$ ipython --no-banner

In [1]: import numpy as np

In [2]: np.set_printoptions(suppress=True, linewidth=200)

In [3]: out = np.array([[7, -5, 3, -8, 3, 3, 4],
   ...:     [-2, 1, 1, -2, -2, 1, -6],
   ...:     [-2, -7, 4, -6, -9, -7, 6],
   ...:     [2, -6, 0, 0, -5, 2, 4],
   ...:     [2, 9, -8, -8, -8, 0, -6],
   ...:     [-4, -5, 8, -4, -6, 8, -6],
   ...:     [-8, -2, 8, 0, -3, -9, -9]])

In [4]: data = np.tril(out)

In [5]: data
Out[5]: 
array([[ 7,  0,  0,  0,  0,  0,  0],
       [-2,  1,  0,  0,  0,  0,  0],
       [-2, -7,  4,  0,  0,  0,  0],
       [ 2, -6,  0,  0,  0,  0,  0],
       [ 2,  9, -8, -8, -8,  0,  0],
       [-4, -5,  8, -4, -6,  8,  0],
       [-8, -2,  8,  0, -3, -9, -9]])

In [6]: out = data[0, 0] * data[1:] - np.outer(data[1:, 0], data[0])

In [7]: out
Out[7]: 
array([[  0,   7,   0,   0,   0,   0,   0],
       [  0, -49,  28,   0,   0,   0,   0],
       [  0, -42,   0,   0,   0,   0,   0],
       [  0,  63, -56, -56, -56,   0,   0],
       [  0, -35,  56, -28, -42,  56,   0],
       [  0, -14,  56,   0, -21, -63, -63]])

In [8]: np.round(data[:, 0] / data[0, 0], 1)
Out[8]: array([ 1. , -0.3, -0.3,  0.3,  0.3, -0.6, -1.1])

In [9]: rng = np.random.default_rng(72372)

In [10]: z = rng.permutation(7)

In [11]: print(z)
[1 2 4 6 3 0 5]

In [12]: out = data[z][:, z]

In [13]: np.round(np.sort(np.abs(np.linalg.eigvals(out))), 1)
Out[13]: array([0., 1., 4., 7., 8., 8., 9.])

In [14]: np.allclose(out, data)
Out[14]: False

In [15]: np.trace(out)
Out[15]: np.int64(3)

In [16]: w1 = np.array([[1, 2, 1, 0],
    ...:     [0, 1, 3, 1],
    ...:     [0, 1, 0, 2],
    ...:     [0, 2, 0, 2],
    ...:     [1, 1, 3, 3],
    ...:     [1, 2, 1, 1],
    ...:     [3, 3, 2, 2]])

In [17]: coef = np.array([1, -3, 0, -2])

In [18]: H = np.maximum(data @ w1 + coef, 0)

In [19]: (H > 0).astype(int)
Out[19]: 
array([[1, 1, 1, 0],
       [0, 0, 1, 0],
       [0, 0, 0, 0],
       [1, 0, 0, 0],
       [0, 0, 1, 0],
       [0, 0, 0, 0],
       [0, 0, 0, 0]])

In [20]: W2 = np.array([[2, 2], [0, 0], [0, 1], [0, 0]])

In [21]: w1 @ W2
Out[21]: 
array([[2, 3],
       [0, 3],
       [0, 0],
       [0, 0],
       [2, 5],
       [2, 3],
       [6, 8]])

In [22]: (H @ W2).round(6).argmax(axis=1)
Out[22]: array([1, 1, 0, 0, 1, 0, 0])

In [23]: print(H @ W2)
[[16 23]
 [ 0  1]
 [ 0  0]
 [ 6  6]
 [ 0  5]
 [ 0  0]
 [ 0  0]]

In [24]: X = np.loadtxt("data.csv", delimiter=",")

In [25]: X
Out[25]: 
array([[ 3.,  4.,  5.,  6.,  7.,  8.],
       [ 9., 10., 11., 12., 13., 14.],
       [15., 16., 17., 18., 19., 20.],
       [21., 22., 23., 24., 25., 26.],
       [27., 28., 29., 30., 31., 32.]])

In [26]: rank = np.linalg.matrix_rank(X)

In [27]: rank
Out[27]: np.int64(2)

In [28]: N = np.linalg.svd(X)[2][rank:].T

In [29]: np.round(N @ N.T, 1) + 0
Out[29]: 
array([[ 0.5, -0.4, -0.2, -0.1,  0. ,  0.2],
       [-0.4,  0.7, -0.2, -0.1,  0. ,  0. ],
       [-0.2, -0.2,  0.8, -0.2, -0.1, -0.1],
       [-0.1, -0.1, -0.2,  0.8, -0.2, -0.2],
       [ 0. ,  0. , -0.1, -0.2,  0.7, -0.4],
       [ 0.2,  0. , -0.1, -0.2, -0.4,  0.5]])

In [30]: [int(np.linalg.matrix_rank(X[:i])) for i in range(1, len(X) + 1)]
Out[30]: [1, 2, 2, 2, 2]

In [31]: [int(np.linalg.matrix_rank(np.delete(X, i, axis=0))) for i in range(5)]
Out[31]: [2, 2, 2, 2, 2]

In [32]: np.round(X @ N, 1) + 0
Out[32]: 
array([[0., 0., 0., 0.],
       [0., 0., 0., 0.],
       [0., 0., 0., 0.],
       [0., 0., 0., 0.],
       [0., 0., 0., 0.]])
